% python3 -q
>>> import numpy as np
>>> np.set_printoptions(suppress=True, linewidth=160)
>>> arr = np.load("m.npy")
>>> arr
array([[0, 0, 0, 1, 0, 0, 0],
       [0, 0, 0, 0, 0, 1, 0],
       [0, 0, 0, 0, 0, 0, 1],
       [0, 1, 0, 0, 0, 0, 0],
       [1, 0, 0, 0, 0, 0, 0],
       [0, 0, 0, 0, 1, 0, 0],
       [0, 0, 1, 0, 0, 0, 0]])
>>> arr.sum(axis=1)
array([1, 1, 1, 1, 1, 1, 1])
>>> np.linalg.matrix_power(arr, 100)
array([[1, 0, 0, 0, 0, 0, 0],
       [0, 1, 0, 0, 0, 0, 0],
       [0, 0, 1, 0, 0, 0, 0],
       [0, 0, 0, 1, 0, 0, 0],
       [0, 0, 0, 0, 1, 0, 0],
       [0, 0, 0, 0, 0, 1, 0],
       [0, 0, 0, 0, 0, 0, 1]])
>>> p = np.eye(7)[2]
>>> for _ in range(7):
...     p = p @ arr
...     print(p.round(1))
... 
[0. 0. 0. 0. 0. 0. 1.]
[0. 0. 1. 0. 0. 0. 0.]
[0. 0. 0. 0. 0. 0. 1.]
[0. 0. 1. 0. 0. 0. 0.]
[0. 0. 0. 0. 0. 0. 1.]
[0. 0. 1. 0. 0. 0. 0.]
[0. 0. 0. 0. 0. 0. 1.]
>>> feats = np.loadtxt("x.csv", delimiter=",")
>>> feats
array([[   1.,   -1.,    1.,   -1.],
       [   1.,    0.,    0.,    0.],
       [   1.,    1.,    1.,    1.],
       [   1.,    2.,    4.,    8.],
       [   1.,    3.,    9.,   27.],
       [   1.,    4.,   16.,   64.],
       [   1.,    5.,   25.,  125.],
       [   1.,    6.,   36.,  216.],
       [   1.,    7.,   49.,  343.],
       [   1.,    8.,   64.,  512.],
       [   1.,    9.,   81.,  729.],
       [   1.,   10.,  100., 1000.],
       [   1.,   11.,  121., 1331.],
       [   1.,   12.,  144., 1728.],
       [   1.,   13.,  169., 2197.]])
>>> ang = np.radians(180)
>>> Rm = np.eye(4)
>>> Rm[3, 3] = Rm[2, 2] = np.cos(ang)
>>> Rm[3, 2], Rm[2, 3] = -np.sin(ang), np.sin(ang)
>>> Rm.round(1) + 0
array([[ 1.,  0.,  0.,  0.],
       [ 0.,  1.,  0.,  0.],
       [ 0.,  0., -1.,  0.],
       [ 0.,  0.,  0., -1.]])
>>> B = feats @ Rm.T
>>> np.round(np.abs(B - feats).max(axis=0), 1)
array([   0.,    0.,  338., 4394.])
>>> B.round(1)
array([[    1.,    -1.,    -1.,     1.],
       [    1.,     0.,     0.,     0.],
       [    1.,     1.,    -1.,    -1.],
       [    1.,     2.,    -4.,    -8.],
       [    1.,     3.,    -9.,   -27.],
       [    1.,     4.,   -16.,   -64.],
       [    1.,     5.,   -25.,  -125.],
       [    1.,     6.,   -36.,  -216.],
       [    1.,     7.,   -49.,  -343.],
       [    1.,     8.,   -64.,  -512.],
       [    1.,     9.,   -81.,  -729.],
       [    1.,    10.,  -100., -1000.],
       [    1.,    11.,  -121., -1331.],
       [    1.,    12.,  -144., -1728.],
       [    1.,    13.,  -169., -2197.]])
>>> np.allclose(feats @ feats.T, B @ B.T)
True
>>> B = np.array([[0, 1, 1, 2, -1],
...     [-1, -1, 2, -1, -1],
...     [-2, -2, -1, -1, -3],
...     [-1, 3, 0, -1, -3],
...     [0, -3, -2, -3, -3]])
>>> J = np.tril(B)
>>> J
array([[ 0,  0,  0,  0,  0],
       [-1, -1,  0,  0,  0],
       [-2, -2, -1,  0,  0],
       [-1,  3,  0, -1,  0],
       [ 0, -3, -2, -3, -3]])
>>> Uu, sig, Vt = np.linalg.svd(J)
>>> sig.round(1) + 0
array([6. , 3.2, 2.5, 0.4, 0. ])
>>> np.argmax(sig[:-1] / (sig[1:] + 1e-6)) + 1
np.int64(4)
>>> B = Uu[:, :4] @ np.diag(sig[:4]) @ Vt[:4]
>>> round(float(np.linalg.norm(J - B, 2)), 1), np.round(sig[4], 1)
(0.0, np.float64(0.0))
>>> np.linalg.matrix_rank(J, rtol=0.05)
np.int64(4)
>>> B.round(1) + 0
array([[ 0.,  0.,  0.,  0.,  0.],
       [-1., -1.,  0.,  0.,  0.],
       [-2., -2., -1.,  0.,  0.],
       [-1.,  3.,  0., -1.,  0.],
       [ 0., -3., -2., -3., -3.]])
